% python3 -q
>>> import numpy as np
>>> np.set_printoptions(suppress=True, linewidth=160)
>>> def rnd(a):
...     return np.round(a, 2) + 0
... 
>>> W0 = np.loadtxt("w.csv", delimiter=",")
>>> W0
array([[  1.,  -3.,   9., -27.],
       [  1.,  -2.,   4.,  -8.],
       [  1.,  -1.,   1.,  -1.],
       [  1.,   0.,   0.,   0.]])
>>> # row 0 dominates
>>> A2 = np.linalg.invert(W0)
Traceback (most recent call last):
  File "<python-input-6>", line 1, in <module>
    A2 = np.linalg.invert(W0)
         ^^^^^^^^^^^^^^^^
AttributeError: module 'numpy.linalg' has no attribute 'invert'
>>> A2 = np.linalg.inv(W0)
>>> rnd(A2)
array([[ 0.  ,  0.  ,  0.  ,  1.  ],
       [-0.33,  1.5 , -3.  ,  1.83],
       [-0.5 ,  2.  , -2.5 ,  1.  ],
       [-0.17,  0.5 , -0.5 ,  0.17]])
>>> np.allclose(A2, W0.T)
False
>>> rnd(np.linalg.slogdet(W0)[0])
np.float64(1.0)
>>> rnd(np.linalg.det(W0) * np.linalg.det(A2))
np.float64(1.0)
>>> rnd(W0 @ A2)
array([[1., 0., 0., 0.],
       [0., 1., 0., 0.],
       [0., 0., 1., 0.],
       [0., 0., 0., 1.]])
>>> rnd(np.linalg.cond(W0))
np.float64(154.46)
>>> rnd(np.linalg.det(W0) * A2)
array([[  0.,   0.,   0.,  12.],
       [ -4.,  18., -36.,  22.],
       [ -6.,  24., -30.,  12.],
       [ -2.,   6.,  -6.,   2.]])
>>> vec = np.array([-2, -1, -1, 2])
>>> h = np.maximum(W0 @ vec, 0)
>>> np.flatnonzero(h > 1e-9)
array([], dtype=int64)
>>> W0 * (h > 1e-9)[:, None]
array([[ 0., -0.,  0., -0.],
       [ 0., -0.,  0., -0.],
       [ 0., -0.,  0., -0.],
       [ 0.,  0.,  0.,  0.]])
>>> rnd(np.tanh(W0 @ vec))
array([-1.  , -1.  , -1.  , -0.96])
>>> vec = np.array([0, 1, 3, 3])
>>> rhs = W0 @ vec
>>> coef, lr = np.zeros(4), 1 / np.linalg.norm(W0, 2) ** 2
>>> for i in range(5):
...     coef -= lr * W0.T @ (W0 @ coef - rhs)
...     if i % 1 == 0: print(i, round(np.linalg.norm(W0 @ coef - rhs), 2))
... 
0 4.25
1 4.23
2 4.21
3 4.19
4 4.17
>>> rnd(coef)
array([-0.06,  0.2 , -0.61,  1.84])
>>> rnd(np.linalg.cond(W0))
np.float64(154.46)
>>> F = np.array([[0.3, 0.0, -0.1, 1.1, -0.8, -2.2, -0.4, -1.1, -0.4, 1.3],
...     [0.0, -0.7, 0.6, 1.4, -1.2, 0.2, 0.1, 0.2, -0.1, 0.1],
...     [1.8, -0.7, -0.1, 1.3, 0.3, 1.5, 0.4, -0.6, -0.2, -0.1],
...     [0.2, -0.8, 1.2, -0.5, 0.8, -0.1, 0.9, -0.8, -0.3, -1.0],
...     [-0.1, -0.4, 0.2, 1.1, 0.1, 0.6, 0.2, -0.6, 0.5, 0.9],
...     [-1.4, -0.8, -0.7, 2.1, 2.4, 0.6, 0.3, 3.0, 0.4, -0.1]])
>>> rng = np.random.default_rng(921288)
>>> F[0] = F[3] + 0.05 * rng.normal(size=10)
>>> rnd(F)
array([[ 0.14, -0.79,  1.19, -0.46,  0.79, -0.11,  0.97, -0.8 , -0.28, -0.96],
       [ 0.  , -0.7 ,  0.6 ,  1.4 , -1.2 ,  0.2 ,  0.1 ,  0.2 , -0.1 ,  0.1 ],
       [ 1.8 , -0.7 , -0.1 ,  1.3 ,  0.3 ,  1.5 ,  0.4 , -0.6 , -0.2 , -0.1 ],
       [ 0.2 , -0.8 ,  1.2 , -0.5 ,  0.8 , -0.1 ,  0.9 , -0.8 , -0.3 , -1.  ],
       [-0.1 , -0.4 ,  0.2 ,  1.1 ,  0.1 ,  0.6 ,  0.2 , -0.6 ,  0.5 ,  0.9 ],
       [-1.4 , -0.8 , -0.7 ,  2.1 ,  2.4 ,  0.6 ,  0.3 ,  3.  ,  0.4 , -0.1 ]])
>>> cov = F.T @ F
>>> rnd(np.linalg.eigvalsh(cov)[::-1])
array([23.62, 11.9 ,  9.44,  3.3 ,  1.6 ,  0.  ,  0.  ,  0.  ,  0.  ,  0.  ])
>>> rnd(np.trace(cov)), rnd((F ** 2).sum())
(np.float64(49.86), np.float64(49.86))
